$ python3 -q
>>> import numpy as np
>>> import numpy.linalg as la
>>> np.set_printoptions(suppress=True, linewidth=120)
>>> rnd = lambda a: np.round(a, 2) + 0
>>> K = np.array([[-14.0, -2.0, 7.0, -10.0],
...     [15.0, 2.0, -7.0, 11.0],
...     [-6.0, 0.0, 5.0, -6.0],
...     [13.0, 2.0, -7.0, 9.0]])
>>> np.argsort(-la.norm(K, axis=0).round(6), kind="stable")[:3]
array([0, 3, 2])
>>> print([round(float(x), 2) for x in la.svd(K, compute_uv=False)[:3]])
[33.8, 2.2, 0.81]
>>> left, s, Vt = la.svd(K)
>>> V = Vt[:(s > 1e-8).sum()]
>>> rng = np.random.default_rng(97)
>>> x = K[2] + 5 * K[3] + rng.integers(2) * np.eye(4)[3]
>>> x
array([ 59.,  10., -30.,  39.])
>>> print(rnd(la.norm(x - V.T @ V @ x)))
0.0
>>> np.unique(K.round(6), axis=0).shape
(4, 4)
>>> rnd(np.trace(la.pinv(K) @ K))
np.float64(3.0)
>>> print(np.allclose(K[:-1].T @ la.lstsq(K[:-1].T, K[-1])[0], K[-1]))
True
>>> la.lstsq(K[:-1].T, K[-1])[2]
np.int32(3)
>>> np.abs(np.diag(la.qr(K)[1])) > 1e-9
array([ True,  True,  True, False])
>>> left, s, Vt = la.svd(K)
>>> rnd(s)
array([33.8 ,  2.2 ,  0.81,  0.  ])
>>> Y = left[:, :3] @ np.diag(s[:3]) @ Vt[:3]
>>> print(rnd(la.norm(K - Y, 2)), rnd(s[3]))
0.0 0.0
>>> rnd(np.abs(K - Y).max())
np.float64(0.0)
>>> la.matrix_rank(K, rtol=0.05)
np.int64(2)
>>> E = np.loadtxt("block18.csv", delimiter=",")
>>> E
array([[  5.,   0.,   1.,   3.,   0.,   2.,   5.],
       [  5.,   2.,   6.,   6.,   5.,   4.,  10.],
       [  5.,   7.,  10.,   9.,   6.,   9.,  11.],
       [  7.,   8.,  10.,  13.,   7.,  13.,  16.],
       [  9.,  11.,  15.,  16.,  10.,  13.,  19.],
       [  9.,  13.,  16.,  21.,  10.,  16.,  23.],
       [ 11.,  15.,  16.,  24.,  15.,  16.,  28.],
       [ 14.,  15.,  17.,  25.,  15.,  17.,  29.],
       [ 17.,  20.,  17.,  28.,  15.,  18.,  31.],
       [ 18.,  24.,  21.,  33.,  17.,  21.,  33.],
       [ 22.,  29.,  21.,  34.,  19.,  25.,  33.],
       [ 22.,  29.,  21.,  35.,  22.,  26.,  34.],
       [ 25.,  29.,  21.,  35.,  24.,  27.,  39.],
       [ 30.,  32.,  21.,  36.,  28.,  29.,  42.],
       [ 33.,  34.,  23.,  38.,  28.,  33.,  45.],
       [ 35.,  38.,  24.,  42.,  32.,  34.,  46.],
       [ 39.,  39.,  29.,  46.,  34.,  38.,  47.],
       [ 40.,  41.,  31.,  47.,  35.,  40.,  48.],
       [ 40.,  41.,  36.,  50.,  37.,  43.,  50.],
       [ 43.,  42.,  40.,  55.,  40.,  43.,  52.],
       [ 46.,  47.,  42.,  56.,  40.,  45.,  54.],
       [ 46.,  47.,  42.,  56.,  41.,  49.,  56.],
       [ 48.,  48.,  44.,  59.,  41.,  50.,  61.],
       [ 52.,  49.,  49.,  63.,  46.,  53.,  66.],
       [ 52.,  53.,  51.,  67.,  50.,  55.,  71.],
       [ 52.,  53.,  53.,  68.,  51.,  57.,  71.],
       [ 56.,  55.,  54.,  69.,  52.,  59.,  73.],
       [ 56.,  57.,  56.,  73.,  55.,  60.,  73.],
       [ 56.,  62.,  57.,  76.,  57.,  60.,  74.],
       [ 57.,  63.,  61.,  80.,  62.,  63.,  79.],
       [ 58.,  64.,  62.,  82.,  63.,  64.,  83.],
       [ 58.,  67.,  66.,  83.,  66.,  65.,  86.],
       [ 63.,  69.,  70.,  86.,  69.,  67.,  90.],
       [ 66.,  73.,  71.,  86.,  69.,  71.,  92.],
       [ 66.,  73.,  74.,  86.,  70.,  71.,  95.],
       [ 68.,  77.,  76.,  87.,  71.,  76.,  99.],
       [ 69.,  82.,  79.,  89.,  73.,  80., 101.],
       [ 73.,  83.,  84.,  91.,  78.,  82., 105.],
       [ 76.,  88.,  89.,  91.,  81.,  83., 109.],
       [ 76.,  91.,  91.,  95.,  81.,  83., 109.],
       [ 76.,  95.,  92.,  96.,  85.,  87., 113.],
       [ 79.,  95.,  95., 100.,  87.,  92., 116.],
       [ 82., 100., 100., 104.,  88.,  96., 121.],
       [ 83., 105., 104., 109.,  89.,  96., 123.],
       [ 83., 109., 106., 113.,  89., 101., 127.],
       [ 83., 113., 106., 115.,  89., 104., 132.]])
>>> hat = E @ la.solve(E.T @ E, E.T)
>>> rnd(np.trace(hat))
np.float64(7.0)
>>> rnd(hat @ E[:, 6])
array([  5.,  10.,  11.,  16.,  19.,  23.,  28.,  29.,  31.,  33.,  33.,  34.,  39.,  42.,  45.,  46.,  47.,  48.,
        50.,  52.,  54.,  56.,  61.,  66.,  71.,  71.,  73.,  73.,  74.,  79.,  83.,  86.,  90.,  92.,  95.,  99.,
       101., 105., 109., 109., 113., 116., 121., 123., 127., 132.])
>>> rnd(la.eigvalsh(hat))
array([0., 0., 0., 0., 0., 0., 0., 0., 0., 0., 0., 0., 0., 0., 0., 0., 0., 0., 0., 0., 0., 0., 0., 0., 0., 0., 0., 0.,
       0., 0., 0., 0., 0., 0., 0., 0., 0., 0., 0., 1., 1., 1., 1., 1., 1., 1.])
